% ipython --no-banner

In [1]: import numpy as np

In [2]: from numpy import linalg as LA

In [3]: np.set_printoptions(precision=2, suppress=True, linewidth=100, sign=" ")

In [4]: rng = np.random.default_rng(3661)

In [5]: J = rng.normal(size=(13, 6)) + 5 * np.array([0, -1, 1, 2, 0, -2])

In [6]: print(J)
[[ -1.39  -5.83   5.03  10.66   1.66  -9.63]
 [  1.63  -5.83   3.91  11.84   0.91 -10.11]
 [ -0.62  -3.89   6.66   9.93  -3.02 -11.03]
 [ -1.63  -3.86   5.76  10.13  -2.33  -9.92]
 [ -0.07  -6.22   4.79  10.86   0.35  -9.37]
 [ -1.19  -4.47   4.67  10.53  -1.18 -11.03]
 [  2.58  -3.23   4.29   9.6    0.17  -9.36]
 [ -0.45  -3.89   4.8   11.14   0.37  -9.91]
 [  1.15  -4.58   4.17   8.77  -1.98 -11.96]
 [  0.15  -5.58   6.35  10.72   1.39 -12.75]
 [ -0.74  -6.03   7.84   9.35   0.49  -9.1 ]
 [ -0.2   -7.4    2.92  11.23   0.26 -10.26]
 [ -0.83  -4.71   3.31  10.28   0.76  -9.83]]

In [7]: P = J @ LA.solve(J.T @ J, J.T)

In [8]: print(P @ J[:, 0])
[-1.39  1.63 -0.62 -1.63 -0.07 -1.19  2.58 -0.45  1.15  0.15 -0.74 -0.2  -0.83]

In [9]: Ac = J - J.mean(axis=0)

In [10]: V = LA.svd(Ac)[2][:1]

In [11]: Y = Ac - Ac @ V.T @ V

In [12]: print(np.cov(Ac @ V.T, rowvar=False))
3.3871650349457085

In [13]: O, _ = LA.qr(np.array([[-0.1, 0.1, -0.5, -0.1, 0.1, 1.2, -1.2, 0.7, 0.5],
    ...:     [-1.2, -0.5, -0.5, 0.3, 1.1, -0.6, 0.9, -0.6, 1.2],
    ...:     [-2.1, 1.0, -1.7, -0.6, 2.0, 0.6, -1.0, 0.7, 0.0],
    ...:     [1.4, 2.1, -1.5, 0.6, -1.0, 0.5, -0.8, 2.1, 0.1],
    ...:     [-0.2, -1.3, -0.9, 0.6, 0.2, 0.2, 0.4, -0.9, 0.3],
    ...:     [-0.6, -0.5, 0.8, -0.2, 2.7, -0.9, 0.6, 0.9, 0.1],
    ...:     [0.0, -0.2, 0.1, -0.5, 0.2, 0.5, -0.7, 0.1, 0.7],
    ...:     [0.0, -1.9, -0.5, 3.1, 0.4, -0.3, 1.6, 1.2, -1.5],
    ...:     [-0.3, 1.2, -0.3, -1.0, -0.8, 1.7, 0.3, -0.1, 1.7]]))

In [14]: mat = O[:, :4]

In [15]: print(mat)
[[-0.03  0.03 -0.18  0.2 ]
 [-0.42 -0.08 -0.12 -0.11]
 [-0.73  0.4  -0.33 -0.08]
 [ 0.49  0.52 -0.53 -0.2 ]
 [-0.07 -0.36 -0.51  0.62]
 [-0.21 -0.11  0.34 -0.21]
 [ 0.   -0.06  0.02  0.33]
 [ 0.   -0.54 -0.44 -0.61]
 [-0.1   0.36  0.06  0.02]]

In [16]: P = mat @ LA.solve(mat.T @ mat, mat.T)

In [17]: print(LA.matrix_rank(np.eye(9) - P))
5

In [18]: print(np.round(LA.eigvalsh(P), 2) + 0)
[ 0.  0.  0.  0.  0.  1.  1.  1.  1.]

In [19]: vec = np.array([1, 2, 0, 1])

In [20]: target = mat @ vec

In [21]: print(np.round(LA.lstsq(mat, target)[0], 2) + 0)
[ 1.  2.  0.  1.]

In [22]: print(target)
[ 0.23 -0.67 -0.01  1.33 -0.17 -0.63  0.22 -1.69  0.63]

In [23]: print(np.round(LA.pinv(mat) @ mat, 2) + 0)
[[ 1.  0.  0.  0.]
 [ 0.  1.  0.  0.]
 [ 0.  0.  1.  0.]
 [ 0.  0.  0.  1.]]

In [24]: target = target + 0.3 * rng.normal(size=9)

In [25]: print(target)
[ 0.29 -0.53  0.01  1.82 -0.8  -0.01  0.6  -2.3   0.89]

In [26]: beta, *_ = LA.lstsq(mat, target)

In [27]: print([round(float(LA.norm(LA.solve(mat.T @ mat + lam * np.eye(4), mat.T @ target))), 2) for lam in (0, 1, 10, 100)])
[3.18, 1.59, 0.29, 0.03]

In [28]: print(np.round(LA.norm(target - mat @ beta), 2))
0.83

In [29]: print(beta.round())
[ 1.  3.  1.  1.]

In [30]: Y = mat / LA.norm(mat, axis=1, keepdims=True)

In [31]: C2 = Y @ Y.T

In [32]: print((np.abs(C2) > 0.9).astype(int))
[[ 1  0  0  0  0  0  0  0  0]
 [ 0  1  0  0  0  0  0  0  0]
 [ 0  0  1  0  0  0  0  0  0]
 [ 0  0  0  1  0  0  0  0  0]
 [ 0  0  0  0  1  0  0  0  0]
 [ 0  0  0  0  0  1  0  0  0]
 [ 0  0  0  0  0  0  1  0  0]
 [ 0  0  0  0  0  0  0  1  0]
 [ 0  0  0  0  0  0  0  0  1]]

In [33]: print(np.argwhere(np.triu(np.abs(C2) > 0.95, 1)))
[]

In [34]: print(round(mat[5] @ mat[7], 2))
0.04

In [35]: print(LA.norm(mat, axis=1).argmax())
7

In [36]: print(round(LA.norm(mat) ** 2 / LA.norm(mat, 2) ** 2, 2))
4.0

In [37]: print(round(float(LA.norm(mat, 1)), 2), round(float(LA.norm(mat, np.inf)), 2))
2.52 1.73

In [38]: print(LA.norm(mat, axis=1))
[ 0.27  0.45  0.9   0.91  0.88  0.46  0.34  0.92  0.38]

In [39]: print(LA.norm(mat, axis=0))
[ 1.  1.  1.  1.]

In [40]: print(np.round(LA.norm(mat, 2), 2))
1.0
